>>> import numpy as np
>>> from numpy import linalg as LA
>>> np.set_printoptions(precision=2, suppress=True, linewidth=200)
>>> def tidy(a):
...     return np.round(a, 2) + 0
... 
>>> data = np.array([[2, -2, -2, 0, -2, 0, -2, 1],
...     [1, 2, -2, -2, 0, -2, 0, -2],
...     [-2, 1, 2, -2, -2, 0, -2, 0],
...     [0, -2, 1, 2, -2, -2, 0, -2],
...     [-2, 0, -2, 1, 2, -2, -2, 0],
...     [0, -2, 0, -2, 1, 2, -2, -2],
...     [-2, 0, -2, 0, -2, 1, 2, -2],
...     [-2, -2, 0, -2, 0, -2, 1, 2]])
>>> t3 = np.stack([data, 4 * data, data[::-1]])
>>> np.einsum("bij,cij->bc", t3, t3)
array([[ 168,  672,   16],
       [ 672, 2688,   64],
       [  16,   64,  168]])
>>> t3.shape
(3, 8, 8)
>>> tidy(LA.norm(t3, axis=(1, 2)))
array([12.96, 51.85, 12.96])
>>> (data @ data)[0]
array([ 12, -12,   4,   4,   0,   4,   1,  12])
>>> tidy(np.sort(np.abs(np.fft.fft(data[0])))), tidy(np.sort(LA.svd(data, compute_uv=False)))
(array([3.  , 3.92, 3.92, 5.  , 5.  , 5.  , 5.16, 5.16]), array([3.  , 3.92, 3.92, 5.  , 5.  , 5.  , 5.16, 5.16]))
>>> data @ (-1.0) ** np.arange(8)
array([-3.,  3., -3.,  3., -3.,  3., -3.,  3.])
>>> np.allclose(data @ data.T, data.T @ data)
True
>>> rng = np.random.default_rng(394135)
>>> labels = rng.permutation(8)
>>> labels
array([7, 2, 6, 4, 0, 5, 3, 1])
>>> B = data[labels][:, labels]
>>> B
array([[ 2,  0,  1,  0, -2, -2, -2, -2],
       [ 0,  2, -2, -2, -2,  0, -2,  1],
       [-2, -2,  2, -2, -2,  1,  0,  0],
       [ 0, -2, -2,  2, -2, -2,  1,  0],
       [ 1, -2, -2, -2,  2,  0,  0, -2],
       [-2,  0, -2,  1,  0,  2, -2, -2],
       [-2,  1,  0, -2,  0, -2,  2, -2],
       [-2, -2,  0,  0,  1, -2, -2,  2]])
>>> x0 = np.array([0, 0, 3, 2, 2, 2, 0, 1])
>>> B @ np.eye(8)[6]
array([-2., -2.,  0.,  1.,  0., -2.,  2., -2.])
>>> B @ np.ones(8)
array([-5., -5., -5., -5., -5., -5., -5., -5.])
>>> (B * x0).sum(axis=1)
array([ -7, -13,   0, -10,  -8,  -2, -10,   0])
>>> Uu, sigma, Vt = LA.svd(data, full_matrices=False)
>>> tidy(sigma)
array([5.16, 5.16, 5.  , 5.  , 5.  , 3.92, 3.92, 3.  ])
>>> np.allclose(Uu * sigma @ Vt, data)
True
>>> tidy(np.cumsum(sigma ** 2) / np.sum(sigma ** 2))
array([0.16, 0.32, 0.47, 0.61, 0.76, 0.86, 0.95, 1.  ])
>>> tidy(np.sqrt((sigma ** 2).sum())), tidy(LA.norm(data))
(np.float64(12.96), np.float64(12.96))
>>> arr = np.load("mat.npy")
>>> tidy(arr)
array([[ 0.57,  0.18, -0.33,  0.43,  0.38,  0.43, -0.13],
       [ 0.18,  0.93,  0.14, -0.18, -0.16, -0.18,  0.05],
       [-0.33,  0.14,  0.75,  0.33,  0.29,  0.33, -0.1 ],
       [ 0.43, -0.18,  0.33,  0.57, -0.38, -0.43,  0.13],
       [ 0.38, -0.16,  0.29, -0.38,  0.66, -0.38,  0.11],
       [ 0.43, -0.18,  0.33, -0.43, -0.38,  0.57,  0.13],
       [-0.13,  0.05, -0.1 ,  0.13,  0.11,  0.13,  0.96]])
>>> # keeps lengths
>>> x0 = np.array([-2, 2, -2, -1, -3, 1, -2])
>>> tidy(LA.det(arr))
np.float64(-1.0)
>>> tidy(LA.norm(x0)), tidy(LA.norm(arr @ x0))
(np.float64(5.2), np.float64(5.2))
>>> [p for p in range(1, 25) if np.allclose(LA.matrix_power(arr, p), np.eye(7))]
[2, 4, 6, 8, 10, 12, 14, 16, 18, 20, 22, 24]
>>> tidy(np.sort(np.abs(np.degrees(np.angle(LA.eigvals(arr))))))
array([  0.,   0.,   0.,   0.,   0.,   0., 180.])
>>> Uu, sigma, Vt = LA.svd(arr, full_matrices=False)
>>> tidy(sigma / sigma[0])
array([1., 1., 1., 1., 1., 1., 1.])
>>> tidy(np.cumsum(sigma ** 2) / np.sum(sigma ** 2))
array([0.14, 0.29, 0.43, 0.57, 0.71, 0.86, 1.  ])
>>> x0 = np.array([2, 1, 2, 2, 2, 0, 2])
>>> tidy(np.einsum("ij,j->i", arr, x0))
array([ 2.03,  0.99,  2.02,  1.97,  1.98, -0.03,  2.01])
>>> tidy((arr * x0).sum(axis=1))
array([ 2.03,  0.99,  2.02,  1.97,  1.98, -0.03,  2.01])
>>> tidy(arr @ np.ones(7))
array([1.53, 0.78, 1.41, 0.47, 0.53, 0.47, 1.16])
>>> w, V = LA.eigh(arr)
>>> x0 = np.array([-4, 3, -3, -1, 3, 2, 3])
>>> tidy(V * np.maximum(w, 0) @ V.T)
array([[ 0.78,  0.09, -0.17,  0.22,  0.19,  0.22, -0.06],
       [ 0.09,  0.96,  0.07, -0.09, -0.08, -0.09,  0.03],
       [-0.17,  0.07,  0.87,  0.17,  0.15,  0.17, -0.05],
       [ 0.22, -0.09,  0.17,  0.78, -0.19, -0.22,  0.06],
       [ 0.19, -0.08,  0.15, -0.19,  0.83, -0.19,  0.06],
       [ 0.22, -0.09,  0.17, -0.22, -0.19,  0.78,  0.06],
       [-0.06,  0.03, -0.05,  0.06,  0.06,  0.06,  0.98]])
>>> x0 = np.array([2, 3, 1, 1, 1, 1, 3])
>>> target = arr @ x0
>>> b, lr = np.zeros(7), 1 / LA.norm(arr, 2) ** 2
>>> for i in range(60):
...     b -= lr * arr.T @ (arr @ b - target)
...     if i % 10 == 0: print(i, round(LA.norm(arr @ b - target), 2))
... 
0 0.0
10 0.0
20 0.0
30 0.0
40 0.0
50 0.0
>>> tidy(LA.cond(arr))
np.float64(1.0)
>>> mat = np.minimum.outer(np.arange(1, 8), np.arange(1, 8)) * 2
>>> mat
array([[ 2,  2,  2,  2,  2,  2,  2],
       [ 2,  4,  4,  4,  4,  4,  4],
       [ 2,  4,  6,  6,  6,  6,  6],
       [ 2,  4,  6,  8,  8,  8,  8],
       [ 2,  4,  6,  8, 10, 10, 10],
       [ 2,  4,  6,  8, 10, 12, 12],
       [ 2,  4,  6,  8, 10, 12, 14]])
>>> G = mat.T @ mat
>>> np.diag(G)
array([ 28, 100, 200, 312, 420, 508, 560])
>>> tidy(LA.eigvalsh(G)[::-1])
array([2094.12,   27.42,    4.  ,    1.25,    0.58,    0.36,    0.27])
>>> tidy(LA.svd(mat, compute_uv=False) ** 2)
array([2094.12,   27.42,    4.  ,    1.25,    0.58,    0.36,    0.27])
>>> G
array([[ 28,  52,  72,  88, 100, 108, 112],
       [ 52, 100, 140, 172, 196, 212, 220],
       [ 72, 140, 200, 248, 284, 308, 320],
       [ 88, 172, 248, 312, 360, 392, 408],
       [100, 196, 284, 360, 420, 460, 480],
       [108, 212, 308, 392, 460, 508, 532],
       [112, 220, 320, 408, 480, 532, 560]])
>>> np.trace(G), (mat ** 2).sum()
(np.int64(2128), np.int64(2128))
>>> w, V = LA.eigvalsh(mat)
Traceback (most recent call last):
  File "<python-input-58>", line 1, in <module>
    w, V = LA.eigvalsh(mat)
    ^^^^
ValueError: too many values to unpack (expected 2)
>>> w, V = LA.eigh(mat)
>>> np.abs(V[:, -1]).round(6).argmax()
np.int64(6)
>>> np.unique(w.round(6) + 0, return_counts=True)[1]
array([1, 1, 1, 1, 1, 1, 1])
>>> tidy(LA.svd(mat, compute_uv=False))
array([45.76,  5.24,  2.  ,  1.12,  0.76,  0.6 ,  0.52])
>>> tidy(w)
array([ 0.52,  0.6 ,  0.76,  1.12,  2.  ,  5.24, 45.76])
>>> w.sum(), np.trace(mat)
(np.float64(56.0), np.int64(56))
>>> tidy(V @ np.diag(w) @ V.T)
array([[ 2.,  2.,  2.,  2.,  2.,  2.,  2.],
       [ 2.,  4.,  4.,  4.,  4.,  4.,  4.],
       [ 2.,  4.,  6.,  6.,  6.,  6.,  6.],
       [ 2.,  4.,  6.,  8.,  8.,  8.,  8.],
       [ 2.,  4.,  6.,  8., 10., 10., 10.],
       [ 2.,  4.,  6.,  8., 10., 12., 12.],
       [ 2.,  4.,  6.,  8., 10., 12., 14.]])
>>> (w > 1e-8).sum(), (w < -1e-8).sum()
(np.int64(7), np.int64(0))
>>> tidy(V.T @ mat @ V)
array([[ 0.52,  0.  ,  0.  ,  0.  ,  0.  ,  0.  ,  0.  ],
       [ 0.  ,  0.6 ,  0.  ,  0.  ,  0.  ,  0.  ,  0.  ],
       [ 0.  ,  0.  ,  0.76,  0.  ,  0.  ,  0.  ,  0.  ],
       [ 0.  ,  0.  ,  0.  ,  1.12,  0.  ,  0.  ,  0.  ],
       [ 0.  ,  0.  ,  0.  ,  0.  ,  2.  ,  0.  ,  0.  ],
       [ 0.  ,  0.  ,  0.  ,  0.  ,  0.  ,  5.24,  0.  ],
       [ 0.  ,  0.  ,  0.  ,  0.  ,  0.  ,  0.  , 45.76]])
